In [1]: import numpy as np

In [2]: np.set_printoptions(suppress=True, linewidth=160)

In [3]: X = np.loadtxt("x.csv", delimiter=",")

In [4]: X
Out[4]: 
array([[-1.04,  0.92,  0.44,  0.68, -0.16,  0.2 ,  0.8 , -0.04],
       [ 1.  , -1.24, -0.88, -1.06,  0.56,  0.62,  1.16, -0.19],
       [-0.48,  0.78,  0.66,  0.72, -0.48, -0.72, -1.56,  0.21],
       [ 0.28, -0.14,  0.02, -0.06, -0.08, -0.3 , -0.8 ,  0.08],
       [ 0.5 , -0.83, -0.71, -0.77,  0.52,  0.79,  1.72, -0.23]])

In [5]: C2 = X.T @ X

In [6]: round(np.trace(C2), 2), round((X ** 2).sum(), 2)
Out[6]: (np.float64(21.61), np.float64(21.61))

In [7]: np.linalg.matrix_rank(C2)
Out[7]: np.int64(2)

In [8]: A = np.array([[5, 2, 4, 2, 5, 0, 1, 0, 2, 2, 5, 4, 1],
   ...:     [5, 1, 5, 5, 2, 2, 1, 3, 0, 0, 4, 0, 1],
   ...:     [0, 4, 3, 0, 3, 0, 0, 0, 2, 3, 1, 2, 5],
   ...:     [4, 5, 4, 2, 3, 1, 2, 0, 0, 1, 2, 0, 0],
   ...:     [0, 4, 5, 0, 4, 3, 2, 5, 3, 5, 2, 4, 3]])

In [9]: A[:, 12] = -3 * A[:, 4]

In [10]: A
Out[10]: 
array([[  5,   2,   4,   2,   5,   0,   1,   0,   2,   2,   5,   4, -15],
       [  5,   1,   5,   5,   2,   2,   1,   3,   0,   0,   4,   0,  -6],
       [  0,   4,   3,   0,   3,   0,   0,   0,   2,   3,   1,   2,  -9],
       [  4,   5,   4,   2,   3,   1,   2,   0,   0,   1,   2,   0,  -9],
       [  0,   4,   5,   0,   4,   3,   2,   5,   3,   5,   2,   4, -12]])

In [11]: A2 = A / np.sqrt((A ** 2).mean(axis=1, keepdims=True))

In [12]: np.round(np.linalg.norm(A2, axis=1), 2)
Out[12]: array([3.61, 3.61, 3.61, 3.61, 3.61])

In [13]: np.linalg.matrix_rank(A2) == np.linalg.matrix_rank(A)
Out[13]: np.True_

In [14]: np.linalg.matrix_rank(A - A.mean(axis=1, keepdims=True))
Out[14]: np.int64(5)

In [15]: A2[0].round(2)
Out[15]: array([ 0.97,  0.39,  0.77,  0.39,  0.97,  0.  ,  0.19,  0.  ,  0.39,  0.39,  0.97,  0.77, -2.9 ])

In [16]: C2 = A.T @ A

In [17]: np.round(np.linalg.svd(A, compute_uv=False) ** 2, 2)
Out[17]: array([942.19,  78.12,  38.01,  20.66,   3.03])

In [18]: np.trace(C2), (A ** 2).sum()
Out[18]: (np.int64(1082), np.int64(1082))

In [19]: np.linalg.matrix_rank(C2)
Out[19]: np.int64(5)

In [20]: np.round(np.linalg.eigvalsh(C2)[::-1], 2) + 0
Out[20]: array([942.19,  78.12,  38.01,  20.66,   3.03,   0.  ,   0.  ,   0.  ,   0.  ,   0.  ,   0.  ,   0.  ,   0.  ])

In [21]: w1 = np.array([[0, 0, 2, 0, 2, 1],
    ...:     [2, 1, -1, 1, 0, -2],
    ...:     [-2, -1, -2, -2, 0, -1],
    ...:     [2, -2, 1, -2, -2, 2],
    ...:     [0, 2, 2, 2, 2, -2],
    ...:     [0, -2, 0, -2, 0, 2],
    ...:     [0, 2, -2, -2, 2, -1],
    ...:     [2, 1, -2, 1, -2, 0],
    ...:     [-2, 2, 2, 0, -2, -1],
    ...:     [-2, -1, -2, 1, 0, 0],
    ...:     [2, -2, -1, 1, 1, 2],
    ...:     [0, 2, 0, 0, 1, -2],
    ...:     [2, 1, 0, 1, 2, 2]])

In [22]: c = np.array([1, 1, -2, -2, 1, 0])

In [23]: H = np.maximum(A @ w1 + c, 0)

In [24]: H
Out[24]: 
array([[0, 0, 3, 0, 0, 0],
       [5, 0, 0, 0, 0, 3],
       [0, 2, 0, 0, 0, 0],
       [0, 0, 0, 0, 0, 0],
       [0, 4, 0, 0, 0, 0]])

In [25]: (H > 0).astype(int)
Out[25]: 
array([[0, 0, 1, 0, 0, 0],
       [1, 0, 0, 0, 0, 1],
       [0, 1, 0, 0, 0, 0],
       [0, 0, 0, 0, 0, 0],
       [0, 1, 0, 0, 0, 0]])

In [26]: Z = np.array([[2, 2], [2, 0], [0, 2], [0, 1], [1, 2], [2, 0]])

In [27]: H @ Z
Out[27]: 
array([[ 0,  6],
       [16, 10],
       [ 4,  0],
       [ 0,  0],
       [ 8,  0]])

In [28]: t3 = np.stack([H, 5 * H, H[::-1]])

In [29]: np.linalg.matrix_rank(t3.reshape(3, -1))
Out[29]: np.int64(2)

In [30]: np.round(np.linalg.norm(t3, axis=(1, 2)), 2)
Out[30]: array([ 7.94, 39.69,  7.94])

In [31]: np.einsum("bij,cij->bc", t3, t3)
Out[31]: 
array([[  63,  315,    4],
       [ 315, 1575,   20],
       [   4,   20,   63]])

In [32]: rng = np.random.default_rng(609)

In [33]: A2 = A + rng.integers(-2, 3, (5, 1)) @ rng.integers(-2, 3, (1, 13))

In [34]: A2
Out[34]: 
array([[  5,   2,   4,   4,   9,  -4,  -3,   0,   2,   6,   5,   2, -17],
       [  5,   1,   5,   6,   4,   0,  -1,   3,   0,   2,   4,  -1,  -7],
       [  0,   4,   3,   1,   5,  -2,  -2,   0,   2,   5,   1,   1, -10],
       [  4,   5,   4,   0,  -1,   5,   6,   0,   0,  -3,   2,   2,  -7],
       [  0,   4,   5,   1,   6,   1,   0,   5,   3,   7,   2,   3, -13]])

In [35]: np.abs(A2 - A).sum(axis=1)
Out[35]: array([22, 11, 11, 22, 11])

In [36]: np.linalg.matrix_rank(A2 - A, tol=1e-8)
Out[36]: np.int64(1)

In [37]: np.round(np.linalg.svd(A2 - A, compute_uv=False), 2) + 0
Out[37]: array([14.46,  0.  ,  0.  ,  0.  ,  0.  ])

In [38]: data = np.load("layer6.npy")

In [39]: data
Out[39]: 
array([[ 1, -1,  1, -1],
       [ 1,  0,  0,  0],
       [ 1,  1,  1,  1],
       [ 1,  2,  4,  8],
       [ 1,  3,  9, 27]])

In [40]: def softmax(z):
    ...:     e = np.exp(z - z.max(axis=-1, keepdims=True))
    ...:     return e / e.sum(axis=-1, keepdims=True)
    ...: 

In [41]: np.round(softmax(data).sum(axis=1), 2)
Out[41]: array([1., 1., 1., 1., 1.])

In [42]: scores = data @ data.T / np.sqrt(4)

In [43]: np.round(softmax(scores + np.triu(np.full(scores.shape, -np.inf), 1)), 2) + 0
Out[43]: 
array([[1.  , 0.  , 0.  , 0.  , 0.  ],
       [0.5 , 0.5 , 0.  , 0.  , 0.  ],
       [0.1 , 0.16, 0.74, 0.  , 0.  ],
       [0.  , 0.  , 0.  , 1.  , 0.  ],
       [0.  , 0.  , 0.  , 0.  , 1.  ]])

In [44]: idx = rng.permutation(4)

In [45]: A2 = data[:, idx] * rng.choice([-1, 1], 4)

In [46]: A2
Out[46]: 
array([[-1, -1, -1,  1],
       [ 0,  0,  0,  1],
       [ 1,  1, -1,  1],
       [ 2,  8, -4,  1],
       [ 3, 27, -9,  1]])

In [47]: Uu, _, Vt = np.linalg.svd(data.T @ A2)

In [48]: np.round(np.linalg.lstsq(data, A2)[0], 2) + 0
Out[48]: 
array([[ 0.,  0.,  0.,  1.],
       [ 1.,  0.,  0.,  0.],
       [ 0.,  0., -1.,  0.],
       [ 0.,  1.,  0.,  0.]])
